$ python -q
>>> import numpy as np
>>> np.set_printoptions(suppress=True, linewidth=100)
>>> def rd(a):
...     return np.round(a, 3) + 0
... 
>>> M = np.tril(np.array([[3, 1, -3, 0, 3, 1, -2, 0],
...     [-1, 2, -3, 3, -1, -2, 0, -3],
...     [-3, -3, 3, -1, -1, -2, -2, -3],
...     [-3, -2, 2, 3, -3, -1, 1, 0],
...     [-2, 3, 3, -2, 2, 3, -2, -1],
...     [-2, 2, -3, -2, 3, 2, 2, -1],
...     [0, 3, -1, 0, -2, 1, 0, 3],
...     [1, -2, 2, 2, 3, 1, 2, -3]]), -1) + np.eye(8, dtype=int)
>>> M
array([[ 1,  0,  0,  0,  0,  0,  0,  0],
       [-1,  1,  0,  0,  0,  0,  0,  0],
       [-3, -3,  1,  0,  0,  0,  0,  0],
       [-3, -2,  2,  1,  0,  0,  0,  0],
       [-2,  3,  3, -2,  1,  0,  0,  0],
       [-2,  2, -3, -2,  3,  1,  0,  0],
       [ 0,  3, -1,  0, -2,  1,  1,  0],
       [ 1, -2,  2,  2,  3,  1,  2,  1]])
>>> Uu, sig, vt = np.linalg.svd(M)
>>> rd(sig)
array([7.396, 6.025, 4.841, 4.432, 2.661, 0.891, 0.202, 0.002])
>>> print(np.argmax(sig[:-1] / (sig[1:] + 1e-6)) + 1)
7
>>> out = Uu[:, :7] @ np.diag(sig[:7]) @ vt[:7]
>>> np.linalg.matrix_rank(M, rtol=0.05)
np.int64(6)
>>> rd(np.linalg.norm(M - out, 2)), rd(sig[7])
(np.float64(0.002), np.float64(0.002))
>>> rd(np.linalg.norm(M, 2) / np.linalg.norm(M))
np.float64(0.621)
>>> [round(float(x), 3) for x in np.linalg.svd(M, compute_uv=False)[:3]]
[7.396, 6.025, 4.841]
>>> np.linalg.cond(M) > 100
np.True_
>>> print(np.linalg.matrix_rank(M - M[0, 0] * np.eye(8)))
7
>>> w1 = np.array([[-1, -2, 0, -2, -1, 1],
...     [0, -1, -1, 0, -2, -2],
...     [-1, 2, -2, -2, 0, -2],
...     [0, -2, 2, 2, 0, 2],
...     [-2, 2, 0, 0, -1, 2],
...     [-1, 2, -2, -1, -1, 0],
...     [2, -1, 0, 0, -1, 0],
...     [0, 2, 0, -2, 1, 1]])
>>> coef = np.array([7, 8, 0, 9, 3, 3])
>>> hid = np.maximum(M @ w1 + coef, 0)
>>> (hid > 0).mean(axis=0)
array([1.   , 0.875, 0.125, 1.   , 0.625, 0.625])
>>> print(np.linalg.matrix_rank(hid))
6
>>> hid
array([[ 6,  6,  0,  7,  2,  4],
       [ 8,  9,  0, 11,  2,  0],
       [ 9, 19,  1, 13, 12,  4],
       [ 8, 18,  0, 13, 10,  2],
       [ 4, 21,  0,  3,  0,  0],
       [ 5, 16,  0, 14,  0,  5],
       [13,  0,  0, 10,  0,  0],
       [ 1, 16,  0,  4,  1, 15]])
>>> W2 = np.array([[-2, 2], [2, 2], [2, 2], [-2, -2], [-2, 1], [-2, 2]])
>>> hid @ W2
array([[-26,  20],
       [-24,  14],
       [-36,  52],
       [-30,  40],
       [ 28,  44],
       [-16,  24],
       [-46,   6],
       [-10,  57]])
>>> w1 @ W2
array([[  2,  -1],
       [  4, -10],
       [ 10,  -2],
       [ -8,   0],
       [  6,   3],
       [  6,  -1],
       [ -4,   1],
       [  4,  11]])
>>> out = np.array([[1, 0, -1], [-1, -2, 2], [2, -1, 1], [2, 0, -1]])
>>> E = np.block([[np.zeros((4, 4)), out], [out.T, np.zeros((3, 3))]])
>>> print(E)
[[ 0.  0.  0.  0.  1.  0. -1.]
 [ 0.  0.  0.  0. -1. -2.  2.]
 [ 0.  0.  0.  0.  2. -1.  1.]
 [ 0.  0.  0.  0.  2.  0. -1.]
 [ 1. -1.  2.  2.  0.  0.  0.]
 [ 0. -2. -1.  0.  0.  0.  0.]
 [-1.  2.  1. -1.  0.  0.  0.]]
>>> print([round(float(np.linalg.det(E[:i, :i])), 2) + 0 for i in range(1, 8)])
[0.0, 0.0, 0.0, 0.0, 0.0, 0.0, 0.0]
>>> np.unravel_index(np.abs(E).argmax(), E.shape)
(np.int64(1), np.int64(5))
>>> np.count_nonzero(E)
np.int64(20)
>>> rd(np.linalg.norm(E))
np.float64(6.633)
>>> np.diff(E, axis=0)
array([[ 0.,  0.,  0.,  0., -2., -2.,  3.],
       [ 0.,  0.,  0.,  0.,  3.,  1., -1.],
       [ 0.,  0.,  0.,  0.,  0.,  1., -2.],
       [ 1., -1.,  2.,  2., -2.,  0.,  1.],
       [-1., -1., -3., -2.,  0.,  0.,  0.],
       [-1.,  4.,  2., -1.,  0.,  0.,  0.]])
